$ python -q
>>> import numpy as np
>>> from numpy import linalg as LA
>>> np.set_printoptions(precision=3, suppress=True, linewidth=100)
>>> Y = np.array([[2, 3], [0, 3], [3, 1], [0, 1], [2, 3], [0, 0]])
>>> cent = np.array([[6, -3, -9, -7], [-2, -5, -2, 9]])
>>> rng = np.random.default_rng(3728)
>>> data = Y @ cent + 0.02 * rng.normal(size=(6, 4))
>>> data.round(3) + 0
array([[  6.007, -21.036, -23.976,  12.986],
       [ -5.962, -14.99 ,  -5.985,  26.96 ],
       [ 16.009, -14.017, -29.011, -12.039],
       [ -2.001,  -5.018,  -1.988,   8.996],
       [  6.019, -20.951, -24.01 ,  12.971],
       [  0.005,   0.016,   0.   ,  -0.013]])
>>> def softmax(z):
...     e = np.exp(z - z.max(axis=-1, keepdims=True))
...     return e / e.sum(axis=-1, keepdims=True)
... 
>>> softmax(data).sum(axis=1)
array([1., 1., 1., 1., 1., 1.])
>>> np.round(softmax(10 * data[4]), 3) + 0
array([0., 0., 0., 1.])
>>> scores = data @ data.T / np.sqrt(4)
>>> softmax(scores).round(6).argmax(axis=1)
array([0, 1, 2, 1, 0, 2])
>>> Y = data / LA.norm(data, axis=1, keepdims=True)
>>> C2 = Y @ Y.T
>>> np.argwhere(np.triu(np.abs(C2) > 0.95, 1))
array([[0, 4],
       [1, 3]])
>>> round(float(np.degrees(np.arccos(np.clip(C2[4, 2], -1, 1)))), 3)
45.4
>>> C2
array([[ 1.   ,  0.691,  0.701,  0.691,  1.   , -0.638],
       [ 0.691,  1.   , -0.03 ,  1.   ,  0.691, -0.906],
       [ 0.701, -0.03 ,  1.   , -0.03 ,  0.702,  0.012],
       [ 0.691,  1.   , -0.03 ,  1.   ,  0.69 , -0.907],
       [ 1.   ,  0.691,  0.702,  0.69 ,  1.   , -0.636],
       [-0.638, -0.906,  0.012, -0.907, -0.636,  1.   ]])
>>> (np.abs(C2) > 0.9).astype(int)
array([[1, 0, 0, 0, 1, 0],
       [0, 1, 0, 1, 0, 1],
       [0, 0, 1, 0, 0, 0],
       [0, 1, 0, 1, 0, 1],
       [1, 0, 0, 0, 1, 0],
       [0, 1, 0, 1, 0, 1]])
>>> left, sigma, vt = LA.svd(data)
>>> sigma
array([60.856, 36.26 ,  0.062,  0.009])
>>> np.argmax(sigma[:-1] / (sigma[1:] + 1e-6)) + 1
np.int64(2)
>>> Y = left[:, :2] @ np.diag(sigma[:2]) @ vt[:2]
>>> np.round(LA.norm(data - Y) / LA.norm(data), 3)
np.float64(0.001)
>>> round(LA.norm(data, "nuc"), 3)
np.float64(97.188)
>>> LA.norm(data, axis=1)
array([34.958, 31.983, 37.939, 10.68 , 34.927,  0.021])
>>> round(LA.norm(data[3], 1), 3), round(LA.norm(data[3], np.inf), 3)
(np.float64(18.004), np.float64(8.996))
>>> round(float(LA.norm(data[3] - data[1])), 3)
21.302
>>> vec = np.array([1, 0, 1, 2])
>>> h = np.maximum(data @ vec, 0)
>>> data * (h > 1e-9)[:, None]
array([[  6.007, -21.036, -23.976,  12.986],
       [ -5.962, -14.99 ,  -5.985,  26.96 ],
       [  0.   ,  -0.   ,  -0.   ,  -0.   ],
       [ -2.001,  -5.018,  -1.988,   8.996],
       [  6.019, -20.951, -24.01 ,  12.971],
       [  0.   ,   0.   ,  -0.   ,  -0.   ]])
>>> h
array([ 8.003, 41.972,  0.   , 14.003,  7.951,  0.   ])
>>> data.T @ h
array([ -182.348, -1034.368,  -661.807,  1464.581])
>>> A = np.array([[0, -8, 1, 12, -1, 3, 4],
...     [8, 0, 8, -1, -7, 2, 2],
...     [-1, -8, 0, -2, 2, 14, -8],
...     [-12, 1, 2, 0, -9, 2, -11],
...     [1, 7, -2, 9, 0, 1, 1],
...     [-3, -2, -14, -2, -1, 0, 1],
...     [-4, -2, 8, 11, -1, -1, 0]])
>>> # rank 6
>>> np.argsort(-LA.norm(A, axis=0).round(6), kind="stable")[:3]
array([3, 2, 0])
>>> LA.cond(A) > 100
np.True_
>>> LA.matrix_rank(A, rtol=0.1)
np.int64(6)
>>> [round(float(x), 3) for x in LA.svd(A, compute_uv=False)[:3]]
[21.548, 21.548, 16.935]
>>> np.round(A @ LA.pinv(A) @ A, 3) + 0
array([[  0.,  -8.,   1.,  12.,  -1.,   3.,   4.],
       [  8.,   0.,   8.,  -1.,  -7.,   2.,   2.],
       [ -1.,  -8.,   0.,  -2.,   2.,  14.,  -8.],
       [-12.,   1.,   2.,   0.,  -9.,   2., -11.],
       [  1.,   7.,  -2.,   9.,   0.,   1.,   1.],
       [ -3.,  -2., -14.,  -2.,  -1.,   0.,   1.],
       [ -4.,  -2.,   8.,  11.,  -1.,  -1.,   0.]])
>>> np.allclose(A[:-1].T @ LA.lstsq(A[:-1].T, A[-1])[0], A[-1])
True
>>> np.abs(np.diag(LA.qr(A)[1])) > 1e-9
array([ True,  True,  True,  True,  True,  True, False])
>>> np.round(np.sort(np.abs(LA.eigvals(A))), 3) + 0
array([ 0.   ,  9.105,  9.105, 16.935, 16.935, 21.548, 21.548])
>>> A @ A
array([[-235,  -17,  -48,   35,  -57,   17, -154],
       [ -17, -186,    8,   35,   13,  125,  -26],
       [ -48,    8, -333, -102,   69,  -13,   18],
       [  35,   35, -102, -355,   18,   -4,  -69],
       [ -57,   13,   69,   18, -137,    6,  -64],
       [  17,  125,  -13,   -4,    6, -215,  117],
       [-154,  -26,   18,  -69,  -64,  117, -207]])
>>> LA.determinant(A)
Traceback (most recent call last):
  File "<python-input-44>", line 1, in <module>
    LA.determinant(A)
    ^^^^^^^^^^^^^^
AttributeError: module 'numpy.linalg' has no attribute 'determinant'
>>> assert A == A.T
Traceback (most recent call last):
  File "<python-input-45>", line 1, in <module>
    assert A == A.T
           ^^^^^^^^
ValueError: The truth value of an array with more than one element is ambiguous. Use a.any() or a.all()
>>> X = np.load("mat.npy")
>>> X
array([[2., 0., 0.],
       [0., 3., 0.],
       [0., 0., 2.]])
>>> # splits into 3 blocks
>>> ev, evecs = LA.eig(X)
>>> X @ evecs[:, 0] - ev[0] * evecs[:, 0]
array([0., 0., 0.])
>>> np.prod(ev)
np.float64(12.0)
>>> np.sort(LA.eigvals(X.T))
array([2., 2., 3.])
>>> K = np.array([[4.0, 1.0, 1.0, 1.0, 1.0, 1.0, 1.0],
...     [1.0, 4.0, 1.0, 1.0, 1.0, 1.0, 1.0],
...     [1.0, 1.0, 4.0, 1.0, 1.0, 1.0, 1.0],
...     [1.0, 1.0, 1.0, 4.0, 1.0, 1.0, 1.0],
...     [1.0, 1.0, 1.0, 1.0, 4.0, 1.0, 1.0],
...     [1.0, 1.0, 1.0, 1.0, 1.0, 4.0, 1.0],
...     [1.0, 1.0, 1.0, 1.0, 1.0, 1.0, 4.0]])
>>> np.round(LA.norm(data, 2) / LA.norm(data), 3)
np.float64(0.859)
>>> low = LA.cholesky(K)
>>> K / np.sqrt(np.outer(np.diag(K), np.diag(K)))
array([[1.  , 0.25, 0.25, 0.25, 0.25, 0.25, 0.25],
       [0.25, 1.  , 0.25, 0.25, 0.25, 0.25, 0.25],
       [0.25, 0.25, 1.  , 0.25, 0.25, 0.25, 0.25],
       [0.25, 0.25, 0.25, 1.  , 0.25, 0.25, 0.25],
       [0.25, 0.25, 0.25, 0.25, 1.  , 0.25, 0.25],
       [0.25, 0.25, 0.25, 0.25, 0.25, 1.  , 0.25],
       [0.25, 0.25, 0.25, 0.25, 0.25, 0.25, 1.  ]])
>>> low
array([[2.   , 0.   , 0.   , 0.   , 0.   , 0.   , 0.   ],
       [0.5  , 1.936, 0.   , 0.   , 0.   , 0.   , 0.   ],
       [0.5  , 0.387, 1.897, 0.   , 0.   , 0.   , 0.   ],
       [0.5  , 0.387, 0.316, 1.871, 0.   , 0.   , 0.   ],
       [0.5  , 0.387, 0.316, 0.267, 1.852, 0.   , 0.   ],
       [0.5  , 0.387, 0.316, 0.267, 0.231, 1.837, 0.   ],
       [0.5  , 0.387, 0.316, 0.267, 0.231, 0.204, 1.826]])
>>> low @ low.T
array([[4., 1., 1., 1., 1., 1., 1.],
       [1., 4., 1., 1., 1., 1., 1.],
       [1., 1., 4., 1., 1., 1., 1.],
       [1., 1., 1., 4., 1., 1., 1.],
       [1., 1., 1., 1., 4., 1., 1.],
       [1., 1., 1., 1., 1., 4., 1.],
       [1., 1., 1., 1., 1., 1., 4.]])
>>> np.diag(low) ** 2
array([4.   , 3.75 , 3.6  , 3.5  , 3.429, 3.375, 3.333])
